% ipython --no-banner

In [1]: import numpy as np

In [2]: np.set_printoptions(precision=4, suppress=True, linewidth=120, sign=" ")

In [3]: rng = np.random.default_rng(742015)

In [4]: ang = np.sort(rng.uniform(-2, 2, 29))

In [5]: X = np.c_[ang, ang ** 2, ang ** 3] @ np.array([[-3, -3, 0], [3, 3, -3], [-2, 3, 0]])

In [6]: X
Out[6]: 
array([[ 28.6169,  -3.2431, -10.3111],
       [ 25.5588,  -1.8193,  -9.3199],
       [ 25.2537,  -1.6837,  -9.2196],
       [ 16.7893,   1.5014,  -6.3199],
       [ 15.0914,   1.9736,  -5.7066],
       [ 14.7459,   2.0611,  -5.5804],
       [ 12.403 ,   2.5675,  -4.7098],
       [  7.8706,   2.9996,  -2.9482],
       [  6.7289,   2.9541,  -2.4873],
       [  6.7185,   2.9534,  -2.4831],
       [  4.1099,   2.4997,  -1.4095],
       [  3.8418,   2.418 ,  -1.2985],
       [  2.2666,   1.7539,  -0.6573],
       [  1.9119,   1.5516,  -0.5195],
       [  1.8897,   1.5382,  -0.511 ],
       [ -0.215 ,  -0.2127,  -0.018 ],
       [ -0.7677,  -0.5539,  -0.3667],
       [ -0.9597,  -0.4301,  -0.6716],
       [ -1.0448,  -0.3012,  -0.8421],
       [ -1.1991,   0.05  ,  -1.19  ],
       [ -1.3378,   0.4702,  -1.5227],
       [ -1.3541,   0.5242,  -1.5619],
       [ -1.8173,   2.2705,  -2.623 ],
       [ -2.1405,   3.5615,  -3.2746],
       [ -2.426 ,   4.6941,  -3.7972],
       [ -3.2933,   8.02  ,  -5.1705],
       [ -5.6957,  16.4571,  -8.0927],
       [ -7.8724,  23.4826, -10.2019],
       [ -9.5749,  28.7197, -11.6564]])

In [7]: cov = np.cov(X, rowvar=False)

In [8]: np.corrcoef(X.T)
Out[8]: 
array([[ 1.    , -0.5339, -0.362 ],
       [-0.5339,  1.    , -0.5289],
       [-0.362 , -0.5289,  1.    ]])

In [9]: np.round(np.corrcoef(X[:, 2], X[:, 0])[0, 1], 4)
Out[9]: np.float64(-0.362)

In [10]: cov
Out[10]: 
array([[ 99.4836, -38.1766, -12.7552],
       [-38.1766,  51.4036, -13.3983],
       [-12.7552, -13.3983,  12.4825]])

In [11]: np.argwhere(np.triu(np.abs(np.corrcoef(X.T)) > 0.8, 1))
Out[11]: array([], shape=(0, 2), dtype=int64)

In [12]: np.linalg.eigvalsh(cov)[::-1]
Out[12]: array([ 120.7688,   41.3244,    1.2764])

In [13]: np.argsort(-X.std(axis=0).round(6), kind="stable")
Out[13]: array([ 0,  1,  2])

In [14]: vec = np.array([0, -1, -2])

In [15]: target = X @ vec

In [16]: b, lr = np.zeros(3), 1 / np.linalg.norm(X, 2) ** 2

In [17]: for i in range(3):
    ...:     b -= lr * X.T @ (X @ b - target)
    ...:     if i % 1 == 0: print(i, round(np.linalg.norm(X @ b - target), 4))
    ...: 
0 13.2697
1 12.9288
2 12.7644

In [18]: round(float(np.linalg.cond(X)), 4)
Out[18]: 9.908

In [19]: b
Out[19]: array([ 0.6173, -0.0447, -0.2738])

In [20]: Xs = (X - X.mean(axis=0)) / X.std(axis=0)

In [21]: Xs.std(axis=0)
Out[21]: array([ 1.,  1.,  1.])

In [22]: b = np.linalg.lstsq(np.delete(Xs, 1, axis=1), Xs[:, 1])[0]

In [23]: np.round(1 - np.var(Xs[:, 1] - np.delete(Xs, 1, axis=1) @ b), 4)
Out[23]: np.float64(0.8852)

In [24]: np.abs(b).argmax()
Out[24]: np.int64(0)

In [25]: Xs = X - X.mean(axis=0)

In [26]: vecs = np.linalg.svd(Xs)[2][:2]

In [27]: A2 = Xs - Xs @ vecs.T @ vecs

In [28]: round(float(np.linalg.norm(A2) / np.linalg.norm(Xs)), 4)
Out[28]: 0.0884

In [29]: A2.std(axis=0)
Out[29]: array([ 0.3137,  0.4914,  0.9447])
